$ python3 -q
>>> import numpy as np
>>> np.set_printoptions(precision=3, suppress=True, linewidth=140)
>>> def rnd(a):
...     return np.round(a, 3) + 0
... 
>>> rng = np.random.default_rng(103)
>>> X = rng.normal(size=(15, 4)) + 20 * np.array([-7, 7, 0, 3])
>>> rnd(X)
array([[-138.897,  138.72 ,    0.648,   58.8  ],
       [-138.928,  138.444,   -0.711,   59.393],
       [-142.105,  140.853,   -1.551,   58.693],
       [-140.565,  140.744,   -0.813,   61.989],
       [-140.025,  139.711,    0.449,   59.869],
       [-141.058,  139.45 ,    0.167,   61.577],
       [-139.737,  140.476,   -2.238,   59.732],
       [-140.028,  141.76 ,    1.594,   60.119],
       [-139.472,  139.93 ,   -0.731,   60.016],
       [-140.377,  140.323,    0.682,   59.799],
       [-138.886,  138.869,    0.013,   60.201],
       [-141.838,  140.623,    0.718,   61.722],
       [-140.045,  140.61 ,    0.654,   58.365],
       [-139.699,  138.557,    0.29 ,   60.731],
       [-139.724,  137.945,    1.466,   60.306]])
>>> U, sv, Vh = np.linalg.svd(X)
>>> rnd(sv)
array([801.083,   4.297,   3.679,   2.358])
>>> np.argmax(sv[:-1] / (sv[1:] + 1e-6)) + 1
np.int64(1)
>>> other = U[:, :1] @ np.diag(sv[:1]) @ Vh[:1]
>>> rnd(np.abs(X - other).max())
np.float64(2.279)
>>> np.linalg.matrix_rank(X, rtol=0.05)
np.int64(1)
>>> rnd(np.linalg.norm(X - other, 2)), rnd(sv[1])
(np.float64(4.297), np.float64(4.297))
>>> rnd(np.linalg.norm(X - other) / np.linalg.norm(X))
np.float64(0.008)
>>> np.linalg.matrix_rank(other)
np.int64(1)
>>> O, R = np.linalg.qr(X)
>>> rnd(O @ R)
array([[-138.897,  138.72 ,    0.648,   58.8  ],
       [-138.928,  138.444,   -0.711,   59.393],
       [-142.105,  140.853,   -1.551,   58.693],
       [-140.565,  140.744,   -0.813,   61.989],
       [-140.025,  139.711,    0.449,   59.869],
       [-141.058,  139.45 ,    0.167,   61.577],
       [-139.737,  140.476,   -2.238,   59.732],
       [-140.028,  141.76 ,    1.594,   60.119],
       [-139.472,  139.93 ,   -0.731,   60.016],
       [-140.377,  140.323,    0.682,   59.799],
       [-138.886,  138.869,    0.013,   60.201],
       [-141.838,  140.623,    0.718,   61.722],
       [-140.045,  140.61 ,    0.654,   58.365],
       [-139.699,  138.557,    0.29 ,   60.731],
       [-139.724,  137.945,    1.466,   60.306]])
>>> np.trace(O @ O.T)
np.float64(4.0)
>>> rnd(np.abs(np.diag(R)))
array([542.587,   3.644,   3.982,   3.793])
